$ python3 -q
>>> import numpy as np
>>> np.set_printoptions(precision=2, suppress=True, linewidth=100, sign=" ")
>>> def rnd(a):
...     return np.round(a, 2) + 0
... 
>>> K = np.load("layer16.npy")
>>> K
array([[  7. ,   1.4,   0.9,   1.6],
       [ -5. ,   1.4,  -0.9,   0.1],
       [ -5. ,   0.2,   0.9,   0.3],
       [ -9. ,   0. ,   1.1,  -1.5],
       [  1. ,  -2.1,   1. ,   0.6],
       [-10. ,  -0.7,   0.1,  -0.8],
       [ 14. ,   1.5,   0.2,  -0.5],
       [ -3. ,   0.7,   1.5,  -0.6],
       [ -1. ,   0.8,  -2.4,   0.4],
       [  8. ,  -1.8,  -1.9,  -1. ]])
>>> # column 0 is much longer than the rest
>>> Q, r_ = np.linalg.qr(K)
>>> rnd(np.trace(Q @ Q.T))
np.float64(4.0)
>>> rnd(Q @ r_)
array([[  7. ,   1.4,   0.9,   1.6],
       [ -5. ,   1.4,  -0.9,   0.1],
       [ -5. ,   0.2,   0.9,   0.3],
       [ -9. ,   0. ,   1.1,  -1.5],
       [  1. ,  -2.1,   1. ,   0.6],
       [-10. ,  -0.7,   0.1,  -0.8],
       [ 14. ,   1.5,   0.2,  -0.5],
       [ -3. ,   0.7,   1.5,  -0.6],
       [ -1. ,   0.8,  -2.4,   0.4],
       [  8. ,  -1.8,  -1.9,  -1. ]])
>>> np.allclose(r_.T @ r_, K.T @ K)
True
>>> rnd(r_)
array([[-23.47,  -0.44,   0.77,  -0.75],
       [  0.  ,  -3.91,  -0.31,  -0.6 ],
       [  0.  ,   0.  ,  -3.95,  -0.21],
       [  0.  ,   0.  ,   0.  ,   2.59]])
>>> rnd(abs(r_[0, 0])), rnd(np.linalg.norm(K[:, 0]))
(np.float64(23.47), np.float64(23.47))
>>> Q.shape, r_.shape
((10, 4), (4, 4))
>>> rnd(Q.T @ Q)
array([[ 1.,  0.,  0.,  0.],
       [ 0.,  1.,  0.,  0.],
       [ 0.,  0.,  1.,  0.],
       [ 0.,  0.,  0.,  1.]])
>>> d = np.linalg.norm(K[:, None] - K[None], axis=-1)
>>> np.flatnonzero(d[6] < d.mean() / 2)
array([ 6])
>>> d.mean(axis=1).argmax()
np.int64(6)
>>> d[6].round(6).argsort(kind="stable")[:4]
array([ 6,  9,  0,  4])
>>> d.shape
(10, 10)
>>> np.unravel_index(d.round(6).argmax(), d.shape)
(np.int64(5), np.int64(6))
>>> np.linalg.matrix_rank(d ** 2)
np.int64(6)
>>> basis = K[[4, 5]].astype(float)
>>> for _ in range(4):
...     labels = np.linalg.norm(K[:, None] - basis, axis=-1).argmin(axis=1)
...     basis = np.array([K[labels == j].mean(axis=0) for j in range(2)])
... 
>>> labels
array([ 0,  1,  1,  1,  0,  1,  0,  1,  1,  0])
>>> rnd(basis)
array([[ 7.5 , -0.25,  0.05,  0.18],
       [-5.5 ,  0.4 ,  0.05, -0.35]])
>>> rnd(basis[1] - basis[0])
array([-13.  ,   0.65,   0.  ,  -0.53])
>>> hat = K @ np.linalg.solve(K.T @ K, K.T)
>>> rnd(np.linalg.eigvalsh(hat))
array([ 0.,  0.,  0.,  0.,  0.,  0.,  1.,  1.,  1.,  1.])
>>> rnd(hat @ K[:, 2])
array([ 0.9, -0.9,  0.9,  1.1,  1. ,  0.1,  0.2,  1.5, -2.4, -1.9])
>>> np.trace(hat)
np.float64(4.0)
>>> np.allclose(hat @ hat, hat)
True
